% ipython --no-banner

In [1]: import numpy as np

In [2]: np.set_printoptions(suppress=True, linewidth=140)

In [3]: F = np.load("block9.npy")

In [4]: print(F)
[[0 1 3 0 0 3 2 0 3 2 2 3 3 0]
 [1 0 1 3 0 0 3 2 0 3 2 2 3 3]
 [3 1 0 1 3 0 0 3 2 0 3 2 2 3]
 [0 3 1 0 1 3 0 0 3 2 0 3 2 2]
 [0 0 3 1 0 1 3 0 0 3 2 0 3 2]
 [3 0 0 3 1 0 1 3 0 0 3 2 0 3]
 [2 3 0 0 3 1 0 1 3 0 0 3 2 0]
 [0 2 3 0 0 3 1 0 1 3 0 0 3 2]
 [3 0 2 3 0 0 3 1 0 1 3 0 0 3]
 [2 3 0 2 3 0 0 3 1 0 1 3 0 0]
 [2 2 3 0 2 3 0 0 3 1 0 1 3 0]
 [3 2 2 3 0 2 3 0 0 3 1 0 1 3]
 [3 3 2 2 3 0 2 3 0 0 3 1 0 1]
 [0 3 3 2 2 3 0 2 3 0 0 3 1 0]]

In [5]: x = np.array([2, 3, 3, 0, 3, 1, 1, 1, 2, 1, -2, 2, -1, -1])

In [6]: y = F @ x

In [7]: c, lr = np.zeros(14), 1 / np.linalg.norm(F, 2) ** 2

In [8]: for i in range(300):
   ...:     c -= lr * F.T @ (F @ c - y)
   ...:     if i % 50 == 0: print(i, round(np.linalg.norm(F @ c - y), 2))
   ...: 
0 31.26
50 1.82
100 0.96
150 0.74
200 0.66
250 0.61

In [9]: print(c.round(2))
[ 1.56  3.94  2.08  1.09  2.52  1.5   0.61  0.41  1.77  0.13 -0.86  1.32  0.13 -1.42]

In [10]: Q, R = np.linalg.qr(F)

In [11]: print(np.round(abs(R[0, 0]), 2), round(np.linalg.norm(F[:, 0]), 2))
7.62 7.62

In [12]: print(np.trace(Q @ Q.T))
14.0

In [13]: print(np.abs(F).max())
3

In [14]: print(np.linalg.matrix_rank(F))
14

In [15]: print(np.unravel_index(np.abs(F).argmax(), F.shape))
(np.int64(0), np.int64(2))

In [16]: print(F.shape)
(14, 14)

In [17]: x = np.array([-5, 1, 3, -2, 0, -4, 3, 1, 4, 1, -4, -4, -3, -4])

In [18]: y = F @ x

In [19]: print(y)
[-11 -31 -43 -18 -10 -47 -16  -8 -28 -20 -11 -28 -21  -5]

In [20]: print(np.round(np.linalg.solve(F, y), 2) + 0)
[-5.  1.  3. -2.  0. -4.  3.  1.  4.  1. -4. -4. -3. -4.]

In [21]: print(np.round(np.linalg.solve(F, y + F[:, 6]), 2) + 0)
[-5.  1.  3. -2.  0. -4.  4.  1.  4.  1. -4. -4. -3. -4.]

In [22]: print(np.round(np.linalg.solve(F, 2 * y), 2) + 0)
[-10.   2.   6.  -4.   0.  -8.   6.   2.   8.   2.  -8.  -8.  -6.  -8.]

In [23]: M = np.load("dump.npy")

In [24]: print(M)
[[-18.33 -12.07   0.81   8.24  -3.33   4.53   4.77  -6.07]
 [-31.18 -17.33  -2.32   2.7   -7.45   6.06   7.99  -3.35]
 [-27.1  -13.86  -3.41  -1.62  -6.99   4.72   6.9   -0.33]
 [-26.18 -11.8   -5.06  -7.45  -7.67   3.83   6.61   3.15]
 [-16.89  -8.59  -2.24  -1.29  -4.39   2.91   4.2   -0.05]
 [ -5.3   -6.15   3.44  11.92   0.38   2.52   1.52  -7.58]
 [-31.44 -18.01  -1.81   4.45  -7.24   6.31   8.14  -4.41]
 [-13.11  -5.97  -2.56  -3.68  -3.73   1.8    3.32   1.54]
 [-20.03  -9.96  -2.99  -2.66  -5.37   3.28   5.15   0.58]
 [-23.95 -12.61  -2.52  -0.21  -6.     4.33   6.15  -1.12]
 [ -2.45  -5.5    4.75  15.18   1.58   2.4    0.85  -9.61]
 [-24.47 -14.02  -1.42   3.55  -5.61   4.87   6.27  -3.5 ]
 [-11.1   -7.36   0.66   5.33  -1.94   2.68   2.86  -3.84]
 [-24.2  -13.31  -2.08   1.59  -5.81   4.64   6.27  -2.24]
 [-13.05  -5.96  -2.58  -3.72  -3.79   1.84   3.27   1.61]
 [ -2.45  -5.55   4.84  15.21   1.58   2.44   0.74  -9.6 ]
 [-20.97 -12.02  -1.29   2.99  -4.83   4.23   5.45  -2.94]
 [-19.74  -9.19  -3.6   -4.54  -5.59   2.99   5.03   1.77]]

In [25]: dist = np.linalg.norm(M[:, None] - M[None], axis=-1)

In [26]: print(dist.mean(axis=1).argmax())
15

In [27]: print((dist + 1e9 * np.eye(18)).round(6).argmin(axis=1))
[16  6  9  2  8 10  1 14 17 13 15 13  0  9  7 10 13  8]

In [28]: print(np.flatnonzero(dist[3] < dist.mean() / 2))
[2 3]
